In [1]: import numpy as np

In [2]: import numpy.linalg as la

In [3]: np.set_printoptions(suppress=True, linewidth=200)

In [4]: W0 = np.load("run0.npy")

In [5]: W0
Out[5]: 
array([[1, 0, 0],
       [6, 1, 0],
       [1, 0, 1]])

In [6]: f = np.array([2, 2])

In [7]: np.array([np.convolve(row, f, "same") for row in W0])
Out[7]: 
array([[ 2,  2,  0],
       [12, 14,  2],
       [ 2,  2,  2]])

In [8]: np.polyval(f, W0[0])
Out[8]: array([4, 2, 2])

In [9]: np.convolve(W0[0], f)
Out[9]: array([2, 2, 0, 0])

In [10]: np.cross(W0[0, :3], W0[1, :3])
Out[10]: array([0, 0, 1])

In [11]: vec = np.array([-1, 9, 2])

In [12]: np.einsum("ij,j->i", W0, vec)
Out[12]: array([-1,  3,  1])

In [13]: W0 @ np.ones(3)
Out[13]: array([1., 7., 2.])

In [14]: W0 * vec
Out[14]: 
array([[-1,  0,  0],
       [-6,  9,  0],
       [-1,  0,  2]])

In [15]: W0 @ vec
Out[15]: array([-1,  3,  1])

In [16]: feats = np.loadtxt("block18.csv", delimiter=",")

In [17]: feats.round(3)
Out[17]: 
array([[0.25 , 0.125, 0.062, 0.312, 0.25 ],
       [0.062, 0.25 , 0.188, 0.25 , 0.25 ],
       [0.   , 0.222, 0.222, 0.222, 0.333],
       [0.222, 0.   , 0.222, 0.444, 0.111],
       [0.2  , 0.2  , 0.1  , 0.25 , 0.25 ]])

In [18]: # row-stochastic, so 1 is an eigenvalue

In [19]: ev, V = la.eig(feats)

In [20]: np.round(feats @ V[:, 0] - ev[0] * V[:, 0], 3) + 0
Out[20]: array([0., 0., 0., 0., 0.])

In [21]: C = 20 * np.array([[1.2, 0.1, 0.7], [0.4, -0.8, 1.5], [0.9, -0.1, -1.1]])

In [22]: rng = np.random.default_rng(14)

In [23]: idx = rng.integers(0, 3, 20)

In [24]: mat = C[idx] + rng.normal(size=(20, 3))

In [25]: mat.round(3)
Out[25]: 
array([[ 26.652,   1.123,  14.374],
       [ 20.74 ,  -2.114, -21.886],
       [  7.488, -15.665,  27.873],
       [  7.353, -14.306,  30.211],
       [ 23.76 ,   2.373,  14.415],
       [ 18.152,  -1.421, -23.66 ],
       [  8.591, -16.674,  30.786],
       [ 17.979,  -2.998, -22.072],
       [  6.993, -14.987,  29.971],
       [  8.853, -17.115,  31.619],
       [ 23.699,   3.365,  14.854],
       [  6.899, -15.677,  29.458],
       [ 24.409,   3.432,  14.689],
       [ 19.068,  -3.172, -21.796],
       [ 24.359,   3.089,  13.381],
       [ 18.569,  -1.571, -23.524],
       [ 16.96 ,  -1.555, -23.177],
       [  6.773, -15.105,  30.286],
       [ 17.765,  -1.895, -22.405],
       [  7.463, -16.461,  30.386]])

In [26]: A2 = mat + rng.integers(-2, 3, (20, 2)) @ rng.integers(-2, 3, (2, 3))

In [27]: A2.round(3)
Out[27]: 
array([[ 30.652,   5.123,  13.374],
       [ 14.74 ,  -8.114, -21.886],
       [ 11.488, -11.665,  26.873],
       [  5.353, -16.306,  26.211],
       [ 17.76 ,  -3.627,  14.415],
       [ 21.152,   1.579, -20.66 ],
       [  4.591, -20.674,  28.786],
       [ 13.979,  -6.998, -24.072],
       [  8.993, -12.987,  30.971],
       [ 10.853, -15.115,  32.619],
       [ 25.699,   5.365,  12.854],
       [  7.899, -14.677,  28.458],
       [ 23.409,   2.432,  12.689],
       [ 21.068,  -1.172, -20.796],
       [ 29.359,   8.089,  14.381],
       [ 19.569,  -0.571, -21.524],
       [ 16.96 ,  -1.555, -20.177],
       [  1.773, -20.105,  29.286],
       [ 13.765,  -5.895, -24.405],
       [ 10.463, -13.461,  30.386]])

In [28]: np.round(np.abs(A2 - mat).sum(axis=1), 3)
Out[28]: array([ 9., 12.,  9.,  8., 12.,  9., 10., 10.,  5.,  5.,  6.,  3.,  4.,  5., 11.,  4.,  3., 11., 10.,  6.])

In [29]: np.round(la.svd(A2 - mat, compute_uv=False), 3) + 0
Out[29]: array([22.287,  7.436,  0.   ])
